In [1]: import numpy as np

In [2]: np.set_printoptions(precision=3, suppress=True, linewidth=140, legacy="1.25")

In [3]: J = np.diag(np.array([0, -2, 2, -1])) + -2 * np.eye(4, k=1) + -2 * np.eye(4, k=-1)

In [4]: J
Out[4]: 
array([[ 0., -2.,  0.,  0.],
       [-2., -2., -2.,  0.],
       [ 0., -2.,  2., -2.],
       [ 0.,  0., -2., -1.]])

In [5]: w, evecs = np.linalg.eigvalsh(J)
ValueError: too many values to unpack (expected 2)


In [6]: w, evecs = np.linalg.eigh(J)

In [7]: (w > 1e-8).sum(), (w < -1e-8).sum()
Out[7]: (2, 2)

In [8]: np.round(evecs @ np.diag(w) @ evecs.T, 3) + 0
Out[8]: 
array([[ 0., -2.,  0.,  0.],
       [-2., -2., -2.,  0.],
       [ 0., -2.,  2., -2.],
       [ 0.,  0., -2., -1.]])

In [9]: x = np.array([2, 3, 4, 0])

In [10]: J @ (2 * x)
Out[10]: array([-12., -36.,   4., -16.])

In [11]: J @ np.ones(4)
Out[11]: array([-2., -6., -2., -3.])

In [12]: J @ np.eye(4)[0]
Out[12]: array([ 0., -2.,  0.,  0.])

In [13]: np.einsum("ij,j->i", J, x)
Out[13]: array([ -6., -18.,   2.,  -8.])

In [14]: (J * x).sum(axis=1)
Out[14]: array([ -6., -18.,   2.,  -8.])

In [15]: (J @ x).argmax()
Out[15]: 2

In [16]: np.linalg.norm(J @ x) <= np.linalg.norm(J, 2) * np.linalg.norm(x) + 1e-9
Out[16]: True

In [17]: Q, evecs = np.linalg.qr(J[:, :1])[0], np.linalg.qr(J[:, 1:])[0]

In [18]: s = np.linalg.svd(Q.T @ evecs, compute_uv=False)

In [19]: np.round(np.linalg.norm(Q @ Q.T - evecs @ evecs.T, 2), 3)
Out[19]: 1.0

In [20]: np.degrees(np.arccos(s.clip(0, 1)))
Out[20]: array([33.211])

In [21]: s
Out[21]: array([0.837])

In [22]: (s > 0.9).sum()
Out[22]: 0

In [23]: x = np.array([-3, -2, 0, 3])

In [24]: target = J @ x

In [25]: coef, lr = np.zeros(4), 1 / np.linalg.norm(J, 2) ** 2

In [26]: for i in range(250):
    ...:     coef -= lr * J.T @ (J @ coef - target)
    ...:     if i % 50 == 0: print(i, round(np.linalg.norm(J @ coef - target), 3))
    ...: 
0 5.635
50 0.041
100 0.002
150 0.0
200 0.0

In [27]: round(np.linalg.cond(J), 3)
Out[27]: 4.133

In [28]: coef.round(3) + 0
Out[28]: array([-3., -2.,  0.,  3.])

In [29]: x = np.array([-1, -1, 5, -4])

In [30]: h = np.maximum(J @ x, 0)

In [31]: np.maximum(J @ (3 * x), 0)
Out[31]: array([ 6.,  0., 60.,  0.])

In [32]: J.T @ h
Out[32]: array([  0., -44.,  40., -40.])

In [33]: h
Out[33]: array([ 2.,  0., 20.,  0.])

In [34]: M2 = np.array([[1, -3], [3, 2]])

In [35]: m1 = np.kron(np.eye(2, dtype=int), M2)

In [36]: m1
Out[36]: 
array([[ 1, -3,  0,  0],
       [ 3,  2,  0,  0],
       [ 0,  0,  1, -3],
       [ 0,  0,  3,  2]])

In [37]: np.allclose(m1 @ m1.T, m1.T @ m1)
Out[37]: False

In [38]: np.allclose(m1, m1.T)
Out[38]: False

In [39]: m1.inv()
AttributeError: 'numpy.ndarray' object has no attribute 'inv'


In [40]: (m1 + m1.T) / 2
Out[40]: 
array([[1., 0., 0., 0.],
       [0., 2., 0., 0.],
       [0., 0., 1., 0.],
       [0., 0., 0., 2.]])

In [41]: W1 = np.array([[0, 2, 2, 0, 0, 2],
    ...:     [1, 2, 0, 0, 2, 1],
    ...:     [0, 0, 1, 0, 2, 2],
    ...:     [0, 2, 1, 2, 2, 2]])

In [42]: coef = np.array([-1, -4, 3, 5, -3, -3])

In [43]: H = np.maximum(m1 @ W1 + coef, 0)

In [44]: H
Out[44]: 
array([[0, 0, 5, 5, 0, 0],
       [1, 6, 9, 5, 1, 5],
       [0, 0, 1, 0, 0, 0],
       [0, 0, 8, 9, 7, 7]])

In [45]: np.linalg.matrix_rank(H)
Out[45]: 4

In [46]: (H > 0).astype(int)
Out[46]: 
array([[0, 0, 1, 1, 0, 0],
       [1, 1, 1, 1, 1, 1],
       [0, 0, 1, 0, 0, 0],
       [0, 0, 1, 1, 1, 1]])

In [47]: cent = np.array([[6, 1, 3], [7, 7, 0], [7, 2, 4], [4, 4, 3], [1, 9, 7], [4, 5, 4]])

In [48]: (H @ cent).round(6).argmax(axis=1)
Out[48]: array([0, 0, 0, 1])

In [49]: H @ cent
Out[49]: 
array([[ 55,  30,  35],
       [152, 115,  81],
       [  7,   2,   4],
       [127, 150, 136]])

In [50]: rng = np.random.default_rng(95239)

In [51]: z = rng.permutation(4)

In [52]: M2 = m1[:, z] * rng.choice([-1, 1], 4)

In [53]: M2
Out[53]: 
array([[-1,  0,  0, -3],
       [-3,  0,  0,  2],
       [ 0, -1,  3,  0],
       [ 0, -3, -2,  0]])

In [54]: U, _, VT = np.linalg.svd(m1.T @ M2)

In [55]: z
Out[55]: array([0, 2, 3, 1])

In [56]: np.round(U @ VT, 3) + 0
Out[56]: 
array([[-1.,  0.,  0.,  0.],
       [ 0.,  0.,  0.,  1.],
       [ 0., -1.,  0.,  0.],
       [ 0.,  0., -1.,  0.]])

In [57]: W0 = np.loadtxt("w.csv", delimiter=",")

In [58]: W0
Out[58]: 
array([[-2.328, -1.123,  2.832,  2.942, -1.282],
       [ 3.991, -0.54 ,  0.609,  2.757,  0.898],
       [-0.333, -4.652, -0.636, -0.776,  1.496],
       [ 1.33 , -1.33 , -0.943, -0.511, -4.507],
       [ 1.33 , -0.18 ,  3.914, -2.807, -0.055]])

In [59]: u = np.array([-3, 1, 4, 0, 3])

In [60]: M2 = W0 + np.outer(u, np.eye(5)[1])

In [61]: M2
Out[61]: 
array([[-2.328, -4.123,  2.832,  2.942, -1.282],
       [ 3.991,  0.46 ,  0.609,  2.757,  0.898],
       [-0.333, -0.652, -0.636, -0.776,  1.496],
       [ 1.33 , -1.33 , -0.943, -0.511, -4.507],
       [ 1.33 ,  2.82 ,  3.914, -2.807, -0.055]])

In [62]: np.round(np.linalg.det(M2) / np.linalg.det(W0), 3), round(float(1 + np.linalg.solve(W0, u)[1]), 3)
Out[62]: (0.347, 0.347)

In [63]: x = np.array([-1, -1, -3, -1, -3])

In [64]: target = W0 @ x

In [65]: coef, lr = np.zeros(5), 1 / np.linalg.norm(W0, 2) ** 2

In [66]: for i in range(300):
    ...:     coef -= lr * W0.T @ (W0 @ coef - target)
    ...:     if i % 50 == 0: print(i, round(np.linalg.norm(W0 @ coef - target), 3))
    ...: 
0 0.0
50 0.0
100 0.0
150 0.0
200 0.0
250 0.0

In [67]: coef
Out[67]: array([-1., -1., -3., -1., -3.])

In [68]: U, s = np.linalg.svd(W0)
ValueError: too many values to unpack (expected 2)


In [69]: U, s, VT = np.linalg.svd(W0, full_matrices=False)

In [70]: s / s[0]
Out[70]: array([1., 1., 1., 1., 1.])

In [71]: np.cumsum(s ** 2) / np.sum(s ** 2)
Out[71]: array([0.2, 0.4, 0.6, 0.8, 1. ])

In [72]: np.round(U.T @ W0 @ VT.T, 3) + 0
Out[72]: 
array([[5., 0., 0., 0., 0.],
       [0., 5., 0., 0., 0.],
       [0., 0., 5., 0., 0.],
       [0., 0., 0., 5., 0.],
       [0., 0., 0., 0., 5.]])

In [73]: round(float(np.sqrt((s ** 2).sum())), 3), np.round(np.linalg.norm(W0), 3)
Out[73]: (11.18, 11.18)

In [74]: s
Out[74]: array([5., 5., 5., 5., 5.])

In [75]: np.allclose(U * s @ VT, W0)
Out[75]: True

In [76]: M2 = W0 / np.sqrt((W0 ** 2).mean(axis=1, keepdims=True))

In [77]: np.linalg.matrix_rank(W0 - W0.mean(axis=1, keepdims=True))
Out[77]: 4

In [78]: np.linalg.matrix_rank(M2) == np.linalg.matrix_rank(W0)
Out[78]: True

In [79]: M2[1]
Out[79]: array([ 1.785, -0.241,  0.272,  1.233,  0.401])

In [80]: np.kron(np.eye(2, dtype=int), W0)
Out[80]: 
array([[-2.328, -1.123,  2.832,  2.942, -1.282, -0.   , -0.   ,  0.   ,  0.   , -0.   ],
       [ 3.991, -0.54 ,  0.609,  2.757,  0.898,  0.   , -0.   ,  0.   ,  0.   ,  0.   ],
       [-0.333, -4.652, -0.636, -0.776,  1.496, -0.   , -0.   , -0.   , -0.   ,  0.   ],
       [ 1.33 , -1.33 , -0.943, -0.511, -4.507,  0.   , -0.   , -0.   , -0.   , -0.   ],
       [ 1.33 , -0.18 ,  3.914, -2.807, -0.055,  0.   , -0.   ,  0.   , -0.   , -0.   ],
       [-0.   , -0.   ,  0.   ,  0.   , -0.   , -2.328, -1.123,  2.832,  2.942, -1.282],
       [ 0.   , -0.   ,  0.   ,  0.   ,  0.   ,  3.991, -0.54 ,  0.609,  2.757,  0.898],
       [-0.   , -0.   , -0.   , -0.   ,  0.   , -0.333, -4.652, -0.636, -0.776,  1.496],
       [ 0.   , -0.   , -0.   , -0.   , -0.   ,  1.33 , -1.33 , -0.943, -0.511, -4.507],
       [ 0.   , -0.   ,  0.   , -0.   , -0.   ,  1.33 , -0.18 ,  3.914, -2.807, -0.055]])

In [81]: round(float(np.linalg.det(W0.T)), 3)
Out[81]: 3125.0

In [82]: K = np.loadtxt("test2.csv", delimiter=",")

In [83]: K
Out[83]: 
array([[ 0.3,  1.6, -1.4,  0.3,  0.3,  0.2,  0.2, -1.1,  2.1, -1.5],
       [-1.5, -1.7,  0. ,  0.1,  0.6,  0.7,  0.4, -1. ,  1.9,  0.2],
       [ 0.1,  0.8,  1.5, -0.3,  1.5,  0.1,  0.7, -0.4, -1. ,  0.7],
       [-0.3,  1.6,  0.1,  0. ,  2.4,  1. ,  0.3,  1.8, -0.6, -0.6],
       [ 1.3,  0.9, -0.3,  0.1,  0.9, -1.3,  0.2, -2.5, -0.7,  0.1],
       [ 0.2,  1.5,  1.2,  2.1,  2.4,  1.2, -0.8, -0.1,  1. , -0.1],
       [ 1.9, -2.7, -1.6,  1. ,  0.3,  1.7,  1.5, -0.4,  0.2, -0.9],
       [-0.8,  1.1,  1.2, -0.3,  0.9,  1.5,  0.1, -0.6,  0.4, -0.9],
       [-0.2,  2.1,  1.1, -0.1,  4.8,  0.7,  1.1,  0.5, -0.6,  0.2],
       [ 0.9,  0.4,  1.8, -0.5, -1.5,  1.3, -0.1, -0.1,  0.3,  0.3]])

In [84]: M2 = K + rng.integers(-2, 3, (10, 9)) @ rng.integers(-2, 3, (9, 10))

In [85]: M2
Out[85]: 
array([[ -6.7,   0.6,  -4.4,  14.3,  -5.7, -19.8,   3.2,  -4.1,  -2.9, -12.5],
       [ -6.5,   2.3,  -3. ,   2.1,  -7.4,  -2.3,  -7.6,   3. ,   1.9,   1.2],
       [ -7.9,   4.8,  -3.5,   1.7,   5.5,   3.1,  13.7,  -2.4,  -1. ,   0.7],
       [ -1.3,   1.6,  -1.9,   1. ,  -0.6,   5. ,  -0.7,  12.8,  -1.6,  -1.6],
       [ 12.3,  -4.1,  14.7,   0.1,   2.9,  -1.3,  -4.8,   8.5,   4.3,   5.1],
       [  7.2,  -3.5,   2.2,  -2.9,   2.4,  15.2,  -0.8,   7.9,  -1. ,   4.9],
       [  2.9,  -2.7,   6.4,  10. ,   7.3,  -2.3,   8.5,   2.6,   9.2,  -1.9],
       [ -3.8,  -2.9,  -2.8,  11.7,  -2.1, -13.5,   6.1,  -4.6,  -8.6,  -9.9],
       [  0.8,   4.1,   2.1,  -4.1,  -2.2,  -1.3, -10.9,   4.5,  -4.6,   4.2],
       [ 20.9, -12.6,   9.8, -10.5,  10.5,   7.3,  -1.1,  10.9,  -3.7,   0.3]])

In [86]: np.abs(M2 - K).sum(axis=1)
Out[86]: array([73., 38., 41., 25., 59., 47., 49., 69., 41., 85.])

In [87]: np.round(np.linalg.svd(M2 - K, compute_uv=False), 3) + 0
Out[87]: array([49.785, 29.959, 26.607, 20.129, 15.008,  6.492,  5.025,  2.081,  0.92 ,  0.   ])

In [88]: u, v = M2[1], M2[8]

In [89]: u @ u
Out[89]: 192.81

In [90]: round(u @ v, 3)
Out[90]: 101.23

In [91]: p = (u @ v) / (u @ u) * u

In [92]: np.round(np.linalg.norm(u + v) ** 2 + np.linalg.norm(u - v) ** 2, 3)
Out[92]: 831.74

In [93]: p
Out[93]: array([-3.413,  1.208, -1.575,  1.103, -3.885, -1.208, -3.99 ,  1.575,  0.998,  0.63 ])

In [94]: M2 = np.array([[1, 0], [5, 7]])

In [95]: cent = np.kron(M2, W0)

In [96]: round(float(np.linalg.norm(cent, 2)), 3), round(np.linalg.norm(M2, 2) * np.linalg.norm(W0, 2), 3)
Out[96]: (43.111, 43.111)

In [97]: K.reshape(-1, 2)
Out[97]: 
array([[ 0.3,  1.6],
       [-1.4,  0.3],
       [ 0.3,  0.2],
       [ 0.2, -1.1],
       [ 2.1, -1.5],
       [-1.5, -1.7],
       [ 0. ,  0.1],
       [ 0.6,  0.7],
       [ 0.4, -1. ],
       [ 1.9,  0.2],
       [ 0.1,  0.8],
       [ 1.5, -0.3],
       [ 1.5,  0.1],
       [ 0.7, -0.4],
       [-1. ,  0.7],
       [-0.3,  1.6],
       [ 0.1,  0. ],
       [ 2.4,  1. ],
       [ 0.3,  1.8],
       [-0.6, -0.6],
       [ 1.3,  0.9],
       [-0.3,  0.1],
       [ 0.9, -1.3],
       [ 0.2, -2.5],
       [-0.7,  0.1],
       [ 0.2,  1.5],
       [ 1.2,  2.1],
       [ 2.4,  1.2],
       [-0.8, -0.1],
       [ 1. , -0.1],
       [ 1.9, -2.7],
       [-1.6,  1. ],
       [ 0.3,  1.7],
       [ 1.5, -0.4],
       [ 0.2, -0.9],
       [-0.8,  1.1],
       [ 1.2, -0.3],
       [ 0.9,  1.5],
       [ 0.1, -0.6],
       [ 0.4, -0.9],
       [-0.2,  2.1],
       [ 1.1, -0.1],
       [ 4.8,  0.7],
       [ 1.1,  0.5],
       [-0.6,  0.2],
       [ 0.9,  0.4],
       [ 1.8, -0.5],
       [-1.5,  1.3],
       [-0.1, -0.1],
       [ 0.3,  0.3]])

In [98]: K.reshape(10, 11)
ValueError: cannot reshape array of size 100 into shape (10,11)


In [99]: K.ravel(order="F")
Out[99]: 
array([ 0.3, -1.5,  0.1, -0.3,  1.3,  0.2,  1.9, -0.8, -0.2,  0.9,  1.6, -1.7,  0.8,  1.6,  0.9,  1.5, -2.7,  1.1,  2.1,  0.4, -1.4,  0. ,
        1.5,  0.1, -0.3,  1.2, -1.6,  1.2,  1.1,  1.8,  0.3,  0.1, -0.3,  0. ,  0.1,  2.1,  1. , -0.3, -0.1, -0.5,  0.3,  0.6,  1.5,  2.4,
        0.9,  2.4,  0.3,  0.9,  4.8, -1.5,  0.2,  0.7,  0.1,  1. , -1.3,  1.2,  1.7,  1.5,  0.7,  1.3,  0.2,  0.4,  0.7,  0.3,  0.2, -0.8,
        1.5,  0.1,  1.1, -0.1, -1.1, -1. , -0.4,  1.8, -2.5, -0.1, -0.4, -0.6,  0.5, -0.1,  2.1,  1.9, -1. , -0.6, -0.7,  1. ,  0.2,  0.4,
       -0.6,  0.3, -1.5,  0.2,  0.7, -0.6,  0.1, -0.1, -0.9, -0.9,  0.2,  0.3])

In [100]: t3 = K.reshape(10, 2, -1)

In [101]: t3.shape
Out[101]: (10, 2, 5)
